% python3 -q
>>> import numpy as np
>>> np.set_printoptions(precision=3, suppress=True, linewidth=120, floatmode="fixed")
>>> M = np.loadtxt("sample18.csv", delimiter=",")
>>> M
array([[ 3.000,  5.000,  0.000,  1.000,  0.000,  5.000,  3.000,  2.000,  3.000,  2.000,  0.000],
       [ 6.000,  7.000,  1.000,  6.000,  4.000,  9.000,  3.000,  3.000,  5.000,  7.000,  0.000],
       [ 6.000,  9.000,  4.000,  9.000,  9.000, 13.000,  8.000,  3.000,  5.000,  9.000,  1.000],
       [ 6.000, 14.000,  8.000, 11.000,  9.000, 14.000, 13.000,  5.000, 10.000, 12.000,  4.000],
       [ 9.000, 15.000, 11.000, 16.000, 12.000, 15.000, 14.000,  9.000, 10.000, 12.000,  4.000],
       [11.000, 19.000, 12.000, 21.000, 13.000, 20.000, 18.000, 11.000, 12.000, 17.000,  9.000],
       [13.000, 22.000, 14.000, 24.000, 13.000, 25.000, 22.000, 16.000, 13.000, 21.000,  9.000],
       [17.000, 26.000, 14.000, 26.000, 17.000, 29.000, 26.000, 17.000, 18.000, 23.000, 10.000],
       [18.000, 31.000, 19.000, 31.000, 18.000, 34.000, 27.000, 20.000, 21.000, 26.000, 10.000],
       [19.000, 34.000, 23.000, 34.000, 21.000, 34.000, 32.000, 21.000, 23.000, 28.000, 13.000],
       [24.000, 39.000, 24.000, 35.000, 26.000, 35.000, 37.000, 25.000, 27.000, 30.000, 17.000],
       [29.000, 44.000, 24.000, 36.000, 31.000, 36.000, 38.000, 29.000, 32.000, 33.000, 21.000],
       [29.000, 46.000, 24.000, 39.000, 35.000, 37.000, 38.000, 30.000, 37.000, 35.000, 24.000],
       [33.000, 47.000, 28.000, 42.000, 37.000, 40.000, 38.000, 35.000, 39.000, 38.000, 26.000],
       [34.000, 51.000, 33.000, 45.000, 39.000, 43.000, 40.000, 40.000, 44.000, 38.000, 27.000]])
>>> x0 = np.array([-3, 3, 2, -2, -3, 0, 0, -1, 1, -1, 3])
>>> target = M @ x0
>>> b, lr = np.zeros(11), 1 / np.linalg.norm(M, 2) ** 2
>>> for i in range(30):
...     b -= lr * M.T @ (M @ b - target)
...     if i % 10 == 0: print(i, round(np.linalg.norm(M @ b - target), 3))
... 
0 38.761
10 38.289
20 37.845
>>> b
array([-0.108, -0.132, -0.055, -0.169, -0.115, -0.212, -0.119, -0.070, -0.070, -0.156, -0.013])
>>> round(float(np.linalg.cond(M)), 3)
227.719
>>> x0 = np.array([-3, 0, 2, 1, -2, 3, -2, 1, -2, 2, 2])
>>> target = M @ x0
>>> target
array([ 1.000, 10.000, 17.000, 24.000, 25.000, 49.000, 68.000, 51.000, 77.000, 76.000, 55.000, 40.000, 39.000, 54.000,
       62.000])
>>> np.round(np.linalg.pinv(M) @ M, 3) + 0
array([[1.000, 0.000, 0.000, 0.000, 0.000, 0.000, 0.000, 0.000, 0.000, 0.000, 0.000],
       [0.000, 1.000, 0.000, 0.000, 0.000, 0.000, 0.000, 0.000, 0.000, 0.000, 0.000],
       [0.000, 0.000, 1.000, 0.000, 0.000, 0.000, 0.000, 0.000, 0.000, 0.000, 0.000],
       [0.000, 0.000, 0.000, 1.000, 0.000, 0.000, 0.000, 0.000, 0.000, 0.000, 0.000],
       [0.000, 0.000, 0.000, 0.000, 1.000, 0.000, 0.000, 0.000, 0.000, 0.000, 0.000],
       [0.000, 0.000, 0.000, 0.000, 0.000, 1.000, 0.000, 0.000, 0.000, 0.000, 0.000],
       [0.000, 0.000, 0.000, 0.000, 0.000, 0.000, 1.000, 0.000, 0.000, 0.000, 0.000],
       [0.000, 0.000, 0.000, 0.000, 0.000, 0.000, 0.000, 1.000, 0.000, 0.000, 0.000],
       [0.000, 0.000, 0.000, 0.000, 0.000, 0.000, 0.000, 0.000, 1.000, 0.000, 0.000],
       [0.000, 0.000, 0.000, 0.000, 0.000, 0.000, 0.000, 0.000, 0.000, 1.000, 0.000],
       [0.000, 0.000, 0.000, 0.000, 0.000, 0.000, 0.000, 0.000, 0.000, 0.000, 1.000]])
>>> rng = np.random.default_rng(669714)
>>> target = target + 0.1 * rng.normal(size=15)
>>> target
array([ 0.990,  9.782, 17.085, 23.954, 24.853, 48.814, 68.067, 50.906, 77.108, 75.985, 54.966, 39.956, 39.013, 54.079,
       61.956])
>>> b, *_ = np.linalg.lstsq(M, target)
>>> b.round()
array([-3.000,  0.000,  2.000,  1.000, -2.000,  3.000, -2.000,  1.000, -2.000,  2.000,  2.000])
>>> round(float(np.linalg.norm(target - M @ b)), 3)
0.291
>>> data = np.load("block4.npy")
>>> data
array([[0, 0, 0, 0, 1, 0],
       [0, 1, 0, 0, 0, 0],
       [0, 0, 0, 0, 0, 1],
       [1, 0, 0, 0, 0, 0],
       [0, 0, 1, 0, 0, 0],
       [0, 0, 0, 1, 0, 0]])
>>> # columns are unit length and at right angles
>>> theta = np.radians(30)
>>> R = np.eye(6)
>>> R[5, 5] = R[4, 4] = np.cos(theta)
>>> R[5, 4], R[4, 5] = -np.sin(theta), np.sin(theta)
>>> R
array([[ 1.000,  0.000,  0.000,  0.000,  0.000,  0.000],
       [ 0.000,  1.000,  0.000,  0.000,  0.000,  0.000],
       [ 0.000,  0.000,  1.000,  0.000,  0.000,  0.000],
       [ 0.000,  0.000,  0.000,  1.000,  0.000,  0.000],
       [ 0.000,  0.000,  0.000,  0.000,  0.866,  0.500],
       [ 0.000,  0.000,  0.000,  0.000, -0.500,  0.866]])
>>> B = data @ R.T
>>> np.abs(B - data).max(axis=0)
array([0.000, 0.000, 0.000, 0.000, 0.500, 0.500])
>>> np.linalg.svd(data, compute_uv=False), np.linalg.svd(B, compute_uv=False)
(array([1.000, 1.000, 1.000, 1.000, 1.000, 1.000]), array([1.000, 1.000, 1.000, 1.000, 1.000, 1.000]))
>>> round(np.linalg.det(R), 3), np.round(np.trace(R), 3)
(np.float64(1.0), np.float64(5.732))
>>> np.round(np.linalg.norm(R, 2), 3)
np.float64(1.0)
>>> np.linalg.norm(R, axis=0)
array([1.000, 1.000, 1.000, 1.000, 1.000, 1.000])
>>> np.linalg.norm(R, axis=1)
array([1.000, 1.000, 1.000, 1.000, 1.000, 1.000])
>>> np.round(np.linalg.norm(R, 1), 3), np.round(np.linalg.norm(R, np.inf), 3)
(np.float64(1.366), np.float64(1.366))
>>> np.round(np.linalg.norm(R) ** 2 / np.linalg.norm(R, 2) ** 2, 3)
np.float64(6.0)
>>> R[3] @ R[5]
np.float64(0.0)
>>> data[:, 2] @ data[:, 1]
np.int64(0)
>>> data @ data.T
array([[1, 0, 0, 0, 0, 0],
       [0, 1, 0, 0, 0, 0],
       [0, 0, 1, 0, 0, 0],
       [0, 0, 0, 1, 0, 0],
       [0, 0, 0, 0, 1, 0],
       [0, 0, 0, 0, 0, 1]])
>>> np.linalg.svd(data, compute_uv=False)
array([1.000, 1.000, 1.000, 1.000, 1.000, 1.000])
>>> np.linalg.norm(data, axis=0)
array([1.000, 1.000, 1.000, 1.000, 1.000, 1.000])
>>> data.T @ data
array([[1, 0, 0, 0, 0, 0],
       [0, 1, 0, 0, 0, 0],
       [0, 0, 1, 0, 0, 0],
       [0, 0, 0, 1, 0, 0],
       [0, 0, 0, 0, 1, 0],
       [0, 0, 0, 0, 0, 1]])
